$ ipython --no-banner

In [1]: import numpy as np

In [2]: np.set_printoptions(precision=2, suppress=True, linewidth=100)

In [3]: K = np.load("mat.npy")

In [4]: K
Out[4]: 
array([[-4, -2, -1, -1, -3],
       [-1,  1,  2,  2,  0],
       [ 0,  2,  3,  3,  1],
       [ 0,  2,  3,  3,  1],
       [-1,  1,  2,  2,  0]])

In [5]: np.round(np.linalg.det(K.T), 2)
Out[5]: np.float64(0.0)

In [6]: np.round(np.poly(K), 2) + 0
Out[6]: array([  1.,  -3., -39.,   0.,   0.,   0.])

In [7]: rng = np.random.default_rng(68)

In [8]: lab = rng.permutation(5)

In [9]: lab
Out[9]: array([4, 1, 0, 2, 3])

In [10]: other = K[lab][:, lab]

In [11]: np.round(np.linalg.det(other), 2), round(np.linalg.det(K[lab]), 2)
Out[11]: (np.float64(0.0), np.float64(0.0))

In [12]: np.allclose(other, K)
Out[12]: False

In [13]: np.diag(other)
Out[13]: array([ 0,  1, -4,  3,  3])

In [14]: np.round(np.sort(np.abs(np.linalg.eigvals(other))), 2) + 0
Out[14]: array([0.  , 0.  , 0.  , 4.92, 7.92])

In [15]: other
Out[15]: 
array([[ 0,  1, -1,  2,  2],
       [ 0,  1, -1,  2,  2],
       [-3, -2, -4, -1, -1],
       [ 1,  2,  0,  3,  3],
       [ 1,  2,  0,  3,  3]])

In [16]: Uu, sig, vt = np.linalg.svd(K)

In [17]: sig.round(2) + 0
Out[17]: array([8.44, 5.08, 0.  , 0.  , 0.  ])

In [18]: other = Uu[:, :2] @ np.diag(sig[:2]) @ vt[:2]

In [19]: other.round(2) + 0
Out[19]: 
array([[-4., -2., -1., -1., -3.],
       [-1.,  1.,  2.,  2.,  0.],
       [ 0.,  2.,  3.,  3.,  1.],
       [ 0.,  2.,  3.,  3.,  1.],
       [-1.,  1.,  2.,  2.,  0.]])

In [20]: np.linalg.matrix_rank(K, rtol=0.05)
Out[20]: np.int64(2)

In [21]: np.linalg.matrix_rank(other)
Out[21]: np.int64(2)

In [22]: round(float(np.linalg.det(K)), 2)
Out[22]: 0.0

In [23]: np.allclose(K @ K.T, K.T @ K)
Out[23]: False

In [24]: np.allclose(K, K.T)
Out[24]: False

In [25]: (K + K.T) / 2
Out[25]: 
array([[-4. , -1.5, -0.5, -0.5, -2. ],
       [-1.5,  1. ,  2. ,  2. ,  0.5],
       [-0.5,  2. ,  3. ,  3. ,  1.5],
       [-0.5,  2. ,  3. ,  3. ,  1.5],
       [-2. ,  0.5,  1.5,  1.5,  0. ]])

In [26]: K @ K
Out[26]: 
array([[ 21,  -1, -12, -12,  10],
       [  3,  11,  15,  15,   7],
       [ -3,  15,  24,  24,   6],
       [ -3,  15,  24,  24,   6],
       [  3,  11,  15,  15,   7]])

In [27]: np.round(np.abs(np.linalg.eigvals(K)).max(), 2)
Out[27]: np.float64(7.92)

In [28]: np.linalg.matrix_power(K, 2)
Out[28]: 
array([[ 21,  -1, -12, -12,  10],
       [  3,  11,  15,  15,   7],
       [ -3,  15,  24,  24,   6],
       [ -3,  15,  24,  24,   6],
       [  3,  11,  15,  15,   7]])

In [29]: Uu, sig, vt = np.linalg.svd(K)

In [30]: V = vt[:(sig > 1e-8).sum()]

In [31]: x0 = K[1] + 3 * K[2] + rng.integers(2) * np.eye(5)[1]

In [32]: x0
Out[32]: array([-1.,  7., 11., 11.,  3.])

In [33]: V.T @ V
Out[33]: 
array([[ 0.68,  0.15, -0.12, -0.12,  0.41],
       [ 0.15,  0.21,  0.24,  0.24,  0.18],
       [-0.12,  0.24,  0.41,  0.41,  0.06],
       [-0.12,  0.24,  0.41,  0.41,  0.06],
       [ 0.41,  0.18,  0.06,  0.06,  0.29]])

In [34]: round(float(np.linalg.norm(x0 - V.T @ V @ x0)), 2)
Out[34]: 0.0

In [35]: np.linalg.matrix_rank(np.vstack([K, x0]))
Out[35]: np.int64(2)

In [36]: m1 = np.load("test4.npy")

In [37]: m1
Out[37]: 
array([[0, 1, 0],
       [0, 2, 0],
       [0, 0, 1]])

In [38]: f = np.array([0, -1])

In [39]: np.polyval(f, m1[1])
Out[39]: array([-1, -1, -1])

In [40]: np.convolve(m1[1], f)
Out[40]: array([ 0,  0, -2,  0])

In [41]: np.array([np.convolve(row, f, "same") for row in m1])
Out[41]: 
array([[ 0,  0, -1],
       [ 0,  0, -2],
       [ 0,  0,  0]])
